% python3 -q
>>> import numpy as np
>>> import numpy.linalg as la
>>> np.set_printoptions(precision=1, suppress=True, linewidth=140)
>>> X = np.array([[4.0, 1.0, 1.0, 1.0, 1.0],
...     [1.0, 4.0, 1.0, 1.0, 1.0],
...     [1.0, 1.0, 4.0, 1.0, 1.0],
...     [1.0, 1.0, 1.0, 4.0, 1.0],
...     [1.0, 1.0, 1.0, 1.0, 4.0]])
>>> U, s, Vt = la.svd(X, full_matrices=False)
>>> s
array([8., 3., 3., 3., 3.])
>>> np.round(Vt @ Vt.T, 1) + 0
array([[1., 0., 0., 0., 0.],
       [0., 1., 0., 0., 0.],
       [0., 0., 1., 0., 0.],
       [0., 0., 0., 1., 0.],
       [0., 0., 0., 0., 1.]])
>>> U.shape, s.shape, Vt.shape
((5, 5), (5,), (5, 5))
>>> np.allclose(U * s @ Vt, X)
True
>>> np.cumsum(s ** 2) / np.sum(s ** 2)
array([0.6, 0.7, 0.8, 0.9, 1. ])
>>> np.sqrt((s ** 2).sum()), round(la.norm(X), 1)
(np.float64(10.0), np.float64(10.0))
>>> np.round(U.T @ X @ Vt.T, 1) + 0
array([[8., 0., 0., 0., 0.],
       [0., 3., 0., 0., 0.],
       [0., 0., 3., 0., 0.],
       [0., 0., 0., 3., 0.],
       [0., 0., 0., 0., 3.]])
>>> low = la.cholesky(X)
>>> low
array([[2. , 0. , 0. , 0. , 0. ],
       [0.5, 1.9, 0. , 0. , 0. ],
       [0.5, 0.4, 1.9, 0. , 0. ],
       [0.5, 0.4, 0.3, 1.9, 0. ],
       [0.5, 0.4, 0.3, 0.3, 1.9]])
>>> low @ low.T
array([[4., 1., 1., 1., 1.],
       [1., 4., 1., 1., 1.],
       [1., 1., 4., 1., 1.],
       [1., 1., 1., 4., 1.],
       [1., 1., 1., 1., 4.]])
>>> arr = np.loadtxt("w.csv", delimiter=",")
>>> arr
array([[-1.3,  0.8,  0.1,  1.2,  0. , -0.1, -0.5, -0.3, -0.1, -0.6],
       [-2. , -0.5, -0.4,  1.4,  0.7,  0.2, -0.5, -0.1, -0.4, -2.2],
       [ 2.1, -1.7, -1.6,  0.5, -0.1, -0.5,  0.5,  0.3,  0.8,  1.2]])
>>> T = np.stack([arr, -3 * arr, arr[::-1]])
>>> print(T.shape)
(3, 3, 10)
>>> la.norm(T, axis=(1, 2))
array([ 5.4, 16.3,  5.4])
>>> la.matrix_rank(T.reshape(3, -1))
np.int64(2)
>>> np.einsum("bij,cij->bc", T, T)
array([[ 29.5, -88.4,   2.7],
       [-88.4, 265.1,  -8. ],
       [  2.7,  -8. ,  29.5]])
>>> (T @ arr.T).shape
(3, 3, 3)
>>> la.matrix_rank(T)
array([3, 3, 3])
>>> arr.sum(axis=0)
array([-1.2, -1.4, -1.9,  3.1,  0.6, -0.4, -0.5, -0.1,  0.3, -1.6])
>>> arr[3]
Traceback (most recent call last):
  File "<python-input-25>", line 1, in <module>
    arr[3]
    ~~~^^^
IndexError: index 3 is out of bounds for axis 0 with size 3
>>> la.rank(arr)
Traceback (most recent call last):
  File "<python-input-26>", line 1, in <module>
    la.rank(arr)
    ^^^^^^^
AttributeError: module 'numpy.linalg' has no attribute 'rank'
>>> x = np.array([0, -3, 2, -1, 0, -2, 3, -2, 3, -3])
>>> a = np.maximum(arr @ x, 0)
>>> print(np.maximum(arr @ (3 * x), 0))
[0.  9.  6.3]
>>> arr.T @ a
array([-1.6, -5.1, -4.6,  5.3,  1.9, -0.4, -0.5,  0.3,  0.5, -4.1])
>>> np.maximum(arr @ x, 0) - np.maximum(-arr @ x, 0)
array([-2.6,  3. ,  2.1])
>>> arr * (a > 1e-9)[:, None]
array([[-0. ,  0. ,  0. ,  0. ,  0. , -0. , -0. , -0. , -0. , -0. ],
       [-2. , -0.5, -0.4,  1.4,  0.7,  0.2, -0.5, -0.1, -0.4, -2.2],
       [ 2.1, -1.7, -1.6,  0.5, -0.1, -0.5,  0.5,  0.3,  0.8,  1.2]])
>>> np.tanh(arr @ x)
array([-1.,  1.,  1.])
>>> w1 = np.array([[1, 5, 9, 4],
...     [9, 6, 3, 7],
...     [9, 5, 9, 3],
...     [0, 2, 8, 9],
...     [6, 5, 6, 2],
...     [4, 0, 1, 5],
...     [8, 2, 8, 5],
...     [5, 0, 0, 5],
...     [9, 6, 5, 0],
...     [8, 7, 9, 1]])
>>> c = np.array([-3, 0, -3, -3])
>>> act = np.maximum(arr @ w1 + c, 0)
>>> (act > 0).mean(axis=0)
array([0. , 0.3, 0.3, 0.3])
>>> Z = np.array([[-2, 2], [-2, -2], [-1, 2], [-2, 1]])
>>> w1 @ Z
array([[-29,  14],
       [-47,  19],
       [-43,  29],
       [-30,  21],
       [-32,  16],
       [-19,  15],
       [-38,  33],
       [-20,  15],
       [-35,  16],
       [-41,  21]])
>>> W0 = np.load("m.npy")
>>> W0
array([[ 1.2, -2.5,  0.7,  1. ,  0.4, -0.1, -1.4, -1.3,  0. ,  0.6],
       [-0.1,  1.1,  0.1, -0.2,  0.4, -0.2, -1. ,  1.2,  0.6,  0.3],
       [ 0.8,  0.3,  0.7,  0.2, -1.2, -0.6,  0.4,  0.2, -1.3, -0.9]])
>>> x = np.array([3, 0, 1, 0, 2, 2, 1, 0, 0, 2])
>>> (W0 @ x).argmax()
np.int64(0)
>>> np.abs(W0).max()
np.float64(2.5)
>>> W0.sum(axis=1)
array([-1.4,  2.2, -1.4])
>>> np.round(W0.mean(axis=0), 1) + 0
array([ 0.6, -0.4,  0.5,  0.3, -0.1, -0.3, -0.7,  0. , -0.2,  0. ])
>>> np.round(W0.sum(axis=0), 1) + 0
array([ 1.9, -1.1,  1.5,  1. , -0.4, -0.9, -2. ,  0.1, -0.7,  0. ])
>>> np.count_nonzero(W0)
np.int64(29)
>>> np.diff(W0, axis=0)
array([[-1.3,  3.6, -0.6, -1.2,  0. , -0.1,  0.4,  2.5,  0.6, -0.3],
       [ 0.9, -0.8,  0.6,  0.4, -1.6, -0.4,  1.4, -1. , -1.9, -1.2]])
>>> print(la.svd(W0, compute_uv=False))
[3.8 2.5 1.7]
>>> f, v = W0[2], W0[0]
>>> round(f @ v, 1)
np.float64(-0.9)
>>> p = (f @ v) / (f @ f) * f
>>> round(float(la.norm(f + v) ** 2 + la.norm(f - v) ** 2), 1)
38.2
>>> print(np.round(np.outer(f, v), 1) + 0)
[[ 1.  -2.   0.6  0.8  0.3 -0.1 -1.1 -1.   0.   0.5]
 [ 0.4 -0.8  0.2  0.3  0.1  0.  -0.4 -0.4  0.   0.2]
 [ 0.8 -1.8  0.5  0.7  0.3 -0.1 -1.  -0.9  0.   0.4]
 [ 0.2 -0.5  0.1  0.2  0.1  0.  -0.3 -0.3  0.   0.1]
 [-1.4  3.  -0.8 -1.2 -0.5  0.1  1.7  1.6  0.  -0.7]
 [-0.7  1.5 -0.4 -0.6 -0.2  0.1  0.8  0.8  0.  -0.4]
 [ 0.5 -1.   0.3  0.4  0.2  0.  -0.6 -0.5  0.   0.2]
 [ 0.2 -0.5  0.1  0.2  0.1  0.  -0.3 -0.3  0.   0.1]
 [-1.6  3.2 -0.9 -1.3 -0.5  0.1  1.8  1.7  0.  -0.8]
 [-1.1  2.2 -0.6 -0.9 -0.4  0.1  1.3  1.2  0.  -0.5]]
>>> round(float((v - p) @ f), 1)
-0.0
>>> def softmax(z):
...     e = np.exp(z - z.max(axis=-1, keepdims=True))
...     return e / e.sum(axis=-1, keepdims=True)
... 
>>> np.round(softmax(10 * W0[1]), 1) + 0
array([0. , 0.3, 0. , 0. , 0. , 0. , 0. , 0.7, 0. , 0. ])
>>> print(np.round(softmax(W0[1]), 1) + 0)
[0.1 0.2 0.1 0.1 0.1 0.1 0.  0.2 0.1 0.1]
>>> scores = W0 @ W0.T / np.sqrt(10)
>>> np.round(softmax(scores), 1) + 0
array([[1. , 0. , 0. ],
       [0.1, 0.8, 0.1],
       [0.1, 0.1, 0.8]])
>>> print(softmax(scores).round(6).argmax(axis=1))
[0 1 2]
>>> feats = np.load("a.npy")
>>> feats
array([[ 1,  0,  0,  0],
       [-9,  1,  0,  0],
       [-4, -4,  1,  0],
       [-4,  7,  4,  1]])
>>> la.cond(feats) > 100
np.True_
>>> la.matrix_rank(feats, rtol=0.1)
np.int64(3)
>>> [round(float(x), 1) for x in la.svd(feats, compute_uv=False)[:3]]
[11.4, 7.9, 2.5]
>>> print(round(la.norm(feats, 2) / la.norm(feats), 1))
0.8
>>> np.trace(feats)
np.int64(4)
>>> np.sort(np.abs(la.eigvals(feats)))
array([1., 1., 1., 1.])
>>> np.allclose(feats, feats.T)
False
>>> assert feats == feats.T
Traceback (most recent call last):
  File "<python-input-72>", line 1, in <module>
    assert feats == feats.T
           ^^^^^^^^^^^^^^^^
ValueError: The truth value of an array with more than one element is ambiguous. Use a.any() or a.all()
>>> la.matrix_power(feats, 3)
array([[   1,    0,    0,    0],
       [ -27,    1,    0,    0],
       [  96,  -12,    1,    0],
       [-105,  -27,   12,    1]])
>>> f = np.array([8, 7])
>>> np.cross(feats[3, :3], feats[2, :3])
array([ 23, -12,  44])
>>> print(la.eigvals(feats))
[1. 1. 1. 1.]
>>> round(float(la.det(feats.T)), 1)
1.0
>>> np.einsum("ij,ji->", feats, feats)
np.int64(4)
>>> round(la.det(feats[::-1]), 1)
np.float64(1.0)
>>> np.poly(feats)
array([ 1., -4.,  6., -4.,  1.])
>>> np.kron(np.eye(2, dtype=int), feats)
array([[ 1,  0,  0,  0,  0,  0,  0,  0],
       [-9,  1,  0,  0,  0,  0,  0,  0],
       [-4, -4,  1,  0,  0,  0,  0,  0],
       [-4,  7,  4,  1,  0,  0,  0,  0],
       [ 0,  0,  0,  0,  1,  0,  0,  0],
       [ 0,  0,  0,  0, -9,  1,  0,  0],
       [ 0,  0,  0,  0, -4, -4,  1,  0],
       [ 0,  0,  0,  0, -4,  7,  4,  1]])
>>> A = np.load("dump.npy")
>>> A
array([[-1,  2,  0,  2,  1,  0,  0],
       [ 0, -1,  2,  0,  2,  1,  0],
       [ 0,  0, -1,  2,  0,  2,  1],
       [ 1,  0,  0, -1,  2,  0,  2],
       [ 2,  1,  0,  0, -1,  2,  0],
       [ 0,  2,  1,  0,  0, -1,  2],
       [ 2,  0,  2,  1,  0,  0, -1]])
>>> rng = np.random.default_rng(85067)
>>> z = rng.permutation(7)
>>> M2 = A[:, z] * rng.choice([-1, 1], 7)
>>> M2
array([[ 0,  1, -1,  0, -2,  2,  0],
       [ 0,  2,  0,  2,  0, -1, -1],
       [ 1,  0,  0, -1, -2,  0, -2],
       [ 2,  2,  1,  0,  1,  0,  0],
       [ 0, -1,  2,  0,  0,  1, -2],
       [ 2,  0,  0,  1,  0,  2,  1],
       [-1,  0,  2,  2, -1,  0,  0]])
>>> U, _, Vt = la.svd(A.T @ M2)
>>> z
array([6, 4, 0, 2, 3, 1, 5])
>>> np.round(la.lstsq(A, M2)[0], 1) + 0
array([[ 0.,  0.,  1.,  0.,  0.,  0.,  0.],
       [ 0.,  0.,  0.,  0.,  0.,  1.,  0.],
       [ 0.,  0.,  0.,  1.,  0.,  0.,  0.],
       [ 0.,  0.,  0.,  0., -1.,  0.,  0.],
       [ 0.,  1.,  0.,  0.,  0.,  0.,  0.],
       [ 0.,  0.,  0.,  0.,  0.,  0., -1.],
       [ 1.,  0.,  0.,  0.,  0.,  0.,  0.]])
>>> E = np.load("block17.npy")
>>> print(E)
[[-20  -4 -16 -20 -12]
 [-10  -2  -8 -10  -6]
 [  5   1   4   5   3]
 [ -5  -1  -4  -5  -3]
 [ -5  -1  -4  -5  -3]
 [ -5  -1  -4  -5  -3]
 [ 25   5  20  25  15]]
>>> M2 = E / la.norm(E, axis=1, keepdims=True)
>>> G = M2 @ M2.T
>>> la.norm(M2, axis=1)
array([1., 1., 1., 1., 1., 1., 1.])
>>> (G - 2 * np.eye(7)).round(6).argmax(axis=1)
array([1, 0, 6, 0, 0, 0, 2])
>>> G
array([[ 1.,  1., -1.,  1.,  1.,  1., -1.],
       [ 1.,  1., -1.,  1.,  1.,  1., -1.],
       [-1., -1.,  1., -1., -1., -1.,  1.],
       [ 1.,  1., -1.,  1.,  1.,  1., -1.],
       [ 1.,  1., -1.,  1.,  1.,  1., -1.],
       [ 1.,  1., -1.,  1.,  1.,  1., -1.],
       [-1., -1.,  1., -1., -1., -1.,  1.]])
>>> G[6]
array([-1., -1.,  1., -1., -1., -1.,  1.])
